$ ipython --no-banner

In [1]: import numpy as np

In [2]: import numpy.linalg as la

In [3]: np.set_printoptions(suppress=True, linewidth=160)

In [4]: tidy = lambda a: np.round(a, 3) + 0

In [5]: m1 = np.loadtxt("layer14.csv", delimiter=",")

In [6]: m1
Out[6]: 
array([[4., 1., 0.],
       [0., 4., 1.],
       [0., 0., 4.]])

In [7]: A2 = la.invert(m1)
AttributeError: module 'numpy.linalg' has no attribute 'invert'


In [8]: A2 = la.inv(m1)

In [9]: tidy(A2)
Out[9]: 
array([[ 0.25 , -0.062,  0.016],
       [ 0.   ,  0.25 , -0.062],
       [ 0.   ,  0.   ,  0.25 ]])

In [10]: tidy(la.det(m1) * A2)
Out[10]: 
array([[16., -4.,  1.],
       [ 0., 16., -4.],
       [ 0.,  0., 16.]])

In [11]: tidy(la.det(m1) * la.det(A2))
Out[11]: np.float64(1.0)

In [12]: tidy(la.slogdet(m1)[0])
Out[12]: np.float64(1.0)

In [13]: tidy(la.cond(m1))
Out[13]: np.float64(1.424)

In [14]: K = -1 * np.eye(3) + np.ones((3, 3))

In [15]: K
Out[15]: 
array([[0., 1., 1.],
       [1., 0., 1.],
       [1., 1., 0.]])

In [16]: # symmetric

In [17]: np.sort(np.abs(np.fft.fft(K[0]))), tidy(np.sort(la.svd(K, compute_uv=False)))
Out[17]: (array([1., 1., 2.]), array([1., 1., 2.]))

In [18]: K @ (-1.0) ** np.arange(3)
Out[18]: array([0., 2., 0.])

In [19]: K @ np.ones(3)
Out[19]: array([2., 2., 2.])

In [20]: J = np.load("dump.npy")

In [21]: J
Out[21]: 
array([[ 1,  3,  2,  0],
       [ 2,  1,  1,  3],
       [ 3,  0,  3,  0],
       [-3,  1,  0, -6]])

In [22]: rank = la.matrix_rank(J)

In [23]: rank
Out[23]: np.int64(3)

In [24]: null = la.svd(J)[2][rank:].T

In [25]: la.matrix_rank(J.T @ J), la.matrix_rank(J @ J.T)
Out[25]: (np.int64(3), np.int64(3))

In [26]: [int(la.matrix_rank(J[:, :j + 1])) for j in range(4)]
Out[26]: [1, 2, 3, 3]

In [27]: tidy(J @ null)
Out[27]: 
array([[0.],
       [0.],
       [0.],
       [0.]])

In [28]: X = np.array([[1.0, 0.0], [0.0, 2.0]])

In [29]: X
Out[29]: 
array([[1., 0.],
       [0., 2.]])

In [30]: Lm = la.cholesky(X)

In [31]: tidy(Lm @ Lm.T)
Out[31]: 
array([[1., 0.],
       [0., 2.]])

In [32]: tidy(np.diag(Lm) ** 2)
Out[32]: array([1., 2.])

In [33]: la.eigvalsh(X).min() > 0
Out[33]: np.True_

In [34]: F = np.loadtxt("a.csv", delimiter=",")

In [35]: tidy(F)
Out[35]: 
array([[ 7.262, -3.811, -0.18 ],
       [ 7.061, -3.758, -0.227],
       [ 6.246, -3.534, -0.411],
       [ 5.596, -3.345, -0.547],
       [ 5.565, -3.336, -0.554],
       [ 5.065, -3.183, -0.65 ],
       [ 4.027, -2.838, -0.824],
       [ 3.762, -2.743, -0.862],
       [ 3.27 , -2.557, -0.922],
       [ 1.54 , -1.755, -0.985],
       [ 0.534, -1.034, -0.767],
       [ 0.24 , -0.693, -0.573],
       [ 0.18 , -0.599, -0.51 ],
       [ 0.118, -0.486, -0.427],
       [ 0.027,  0.234,  0.247],
       [ 0.065,  0.36 ,  0.393],
       [ 0.097,  0.44 ,  0.489],
       [ 0.101,  0.449,  0.499],
       [ 1.073,  1.465,  2.002],
       [ 1.115,  1.493,  2.051],
       [ 1.404,  1.676,  2.378],
       [ 1.458,  1.707,  2.436],
       [ 2.801,  2.367,  3.767],
       [ 2.904,  2.41 ,  3.862],
       [ 6.391,  3.575,  6.771],
       [ 6.732,  3.669,  7.035]])

In [36]: rank = la.matrix_rank(F)

In [37]: rank
Out[37]: np.int64(2)

In [38]: null = la.svd(F)[2][rank:].T

In [39]: [int(la.matrix_rank(F[:i])) for i in range(1, len(F) + 1)]
Out[39]: [1, 2, 2, 2, 2, 2, 2, 2, 2, 2, 2, 2, 2, 2, 2, 2, 2, 2, 2, 2, 2, 2, 2, 2, 2, 2]

In [40]: [int(la.matrix_rank(np.delete(F, i, axis=0))) for i in range(26)]
Out[40]: [2, 2, 2, 2, 2, 2, 2, 2, 2, 2, 2, 2, 2, 2, 2, 2, 2, 2, 2, 2, 2, 2, 2, 2, 2, 2]

In [41]: W0 = np.load("mat.npy")

In [42]: W0
Out[42]: 
array([[-1.283, -1.181,  2.251, -0.943],
       [ 0.293, -0.387, -0.782, -2.855],
       [ 2.687,  0.742,  1.108,  0.061],
       [-2.442, -1.599,  0.187,  0.668],
       [ 0.565, -2.584, -0.245,  1.393],
       [ 2.317,  0.123,  1.888, -0.226],
       [-1.993, -1.288, -1.136, -1.441],
       [ 0.888, -0.033,  1.339, -2.533],
       [ 1.801, -1.723,  0.419, -1.616],
       [-0.561, -0.426,  0.225, -2.908],
       [-1.742,  1.27 ,  0.006,  2.086],
       [ 2.237,  0.538, -0.477, -1.865],
       [-0.771,  0.091, -0.202, -2.891],
       [-1.159, -2.38 , -0.936, -1.057],
       [ 0.154, -1.061, -2.756,  0.507],
       [ 0.188, -1.42 ,  1.359,  2.259],
       [-1.018, -1.886, -0.027,  2.099]])

In [43]: Xs = W0 - W0.mean(axis=0)

In [44]: vecs = la.svd(Xs)[2][:2]

In [45]: A2 = Xs - Xs @ vecs.T @ vecs

In [46]: tidy(np.diag(vecs.T @ vecs))
Out[46]: array([0.734, 0.118, 0.184, 0.964])

In [47]: Xs = W0 - W0.mean(axis=0)

In [48]: left, s, Vh = la.svd(Xs, full_matrices=False)

In [49]: la.matrix_rank(Xs)
Out[49]: np.int64(4)

In [50]: tidy(s ** 2 / (s ** 2).sum())
Out[50]: array([0.434, 0.303, 0.151, 0.112])

In [51]: np.abs(left[:, 0]).argmax()
Out[51]: np.int64(16)

In [52]: tidy(Xs.mean(axis=0))
Out[52]: array([0., 0., 0., 0.])

In [53]: tidy(Vh[0] * np.sign(Vh[0, np.abs(Vh[0]).argmax()]))
Out[53]: array([-0.478, -0.278, -0.097,  0.828])

In [54]: x0 = np.array([2, 3, -1, -3])

In [55]: target = W0 @ x0

In [56]: tidy(la.lstsq(W0, target)[0])
Out[56]: array([ 2.,  3., -1., -3.])

In [57]: tidy(la.pinv(W0) @ W0)
Out[57]: 
array([[1., 0., 0., 0.],
       [0., 1., 0., 0.],
       [0., 0., 1., 0.],
       [0., 0., 0., 1.]])

In [58]: rng = np.random.default_rng(744)

In [59]: target = target + 0.3 * rng.normal(size=17)

In [60]: tidy(target)
Out[60]: array([ -5.369,   8.898,   6.521, -11.911, -10.116,   4.146,  -2.423,   7.539,   2.98 ,   5.79 ,  -5.831,  12.654,   7.761,  -5.493,  -1.892, -11.771, -14.052])

In [61]: c, *_ = la.lstsq(W0, target)

In [62]: tidy(W0.T @ (target - W0 @ c))
Out[62]: array([0., 0., 0., 0.])

In [63]: tidy(la.norm(target - W0 @ c))
Out[63]: np.float64(0.904)

In [64]: lab = W0[:, 1] > np.median(W0[:, 1])

In [65]: r0 = W0[lab].mean(axis=0) - W0[~lab].mean(axis=0)

In [66]: np.argsort(-np.abs(r0).round(6), kind="stable")
Out[66]: array([1, 3, 0, 2])

In [67]: lab.astype(int)
Out[67]: array([0, 1, 1, 0, 0, 1, 0, 1, 0, 1, 1, 1, 1, 0, 0, 0, 0])

In [68]: data = np.load("x.npy")

In [69]: data
Out[69]: 
array([[0, 0, 0, 1, 0],
       [0, 0, 0, 0, 0],
       [0, 0, 0, 0, 1],
       [1, 0, 0, 0, 0],
       [0, 0, 1, 0, 0]])

In [70]: # 3 groups of indices that never mix

In [71]: np.allclose(data[:-1].T @ la.lstsq(data[:-1].T, data[-1])[0], data[-1])
Out[71]: False

In [72]: np.abs(np.diag(la.qr(data)[1])) > 1e-9
Out[72]: array([ True, False,  True,  True,  True])

In [73]: np.unique(data.round(6), axis=0).shape
Out[73]: (5, 5)

In [74]: w1 = np.array([[-1, -1, -2, 0, 2],
    ...:     [-1, -2, -1, 1, -1],
    ...:     [-1, 2, 0, -1, -2],
    ...:     [-1, 2, -1, 1, 1],
    ...:     [-2, 0, -2, -1, 1]])

In [75]: c = np.array([-2, 2, 2, 0, 3])

In [76]: hid = np.maximum(data @ w1 + c, 0)

In [77]: hid
Out[77]: 
array([[0, 4, 1, 1, 4],
       [0, 2, 2, 0, 3],
       [0, 2, 0, 0, 4],
       [0, 1, 0, 0, 5],
       [0, 4, 2, 0, 1]])

In [78]: (hid > 0).mean(axis=0)
Out[78]: array([0. , 1. , 0.6, 0.2, 1. ])

In [79]: la.matrix_rank(hid)
Out[79]: np.int64(4)

In [80]: basis = np.array([[-1, -3, 1], [-3, -2, -2], [3, 2, -3], [-2, -1, 0], [3, 2, 1]])

In [81]: w1 @ basis
Out[81]: 
array([[ 4,  5,  9],
       [-1,  2,  5],
       [-9, -4, -7],
       [-7, -2, -1],
       [ 1,  5,  5]])

In [82]: hid @ basis
Out[82]: 
array([[  1,   1,  -7],
       [  9,   6,  -7],
       [  6,   4,   0],
       [ 12,   8,   3],
       [ -3,  -2, -13]])

In [83]: np.einsum("ij,ji->", hid, hid)
Out[83]: np.int64(53)

In [84]: np.einsum("ii->", hid)
Out[84]: np.int64(3)

In [85]: np.kron(np.eye(2, dtype=int), hid)
Out[85]: 
array([[0, 4, 1, 1, 4, 0, 0, 0, 0, 0],
       [0, 2, 2, 0, 3, 0, 0, 0, 0, 0],
       [0, 2, 0, 0, 4, 0, 0, 0, 0, 0],
       [0, 1, 0, 0, 5, 0, 0, 0, 0, 0],
       [0, 4, 2, 0, 1, 0, 0, 0, 0, 0],
       [0, 0, 0, 0, 0, 0, 4, 1, 1, 4],
       [0, 0, 0, 0, 0, 0, 2, 2, 0, 3],
       [0, 0, 0, 0, 0, 0, 2, 0, 0, 4],
       [0, 0, 0, 0, 0, 0, 1, 0, 0, 5],
       [0, 0, 0, 0, 0, 0, 4, 2, 0, 1]])

In [86]: tidy(la.eigvals(hid))
Out[86]: array([ 0.   ,  0.   , -1.772,  6.772, -2.   ])

In [87]: tidy(np.poly(hid))
Out[87]: array([  1.,  -3., -22., -24.,   0.,   0.])

In [88]: la.cond(data) > 100
Out[88]: np.True_

In [89]: [round(float(x), 3) for x in la.svd(data, compute_uv=False)[:3]]
Out[89]: [1.0, 1.0, 1.0]

In [90]: feats = np.load("block3.npy")

In [91]: feats
Out[91]: 
array([[0, 0, 0],
       [0, 2, 0],
       [0, 0, 2]])

In [92]: tidy(la.svd(feats, compute_uv=False))
Out[92]: array([2., 2., 0.])

In [93]: feats @ feats.T
Out[93]: 
array([[0, 0, 0],
       [0, 4, 0],
       [0, 0, 4]])

In [94]: feats[:, 2] @ feats[:, 0]
Out[94]: np.int64(0)

In [95]: tidy(la.pinv(feats))
Out[95]: 
array([[0. , 0. , 0. ],
       [0. , 0.5, 0. ],
       [0. , 0. , 0.5]])
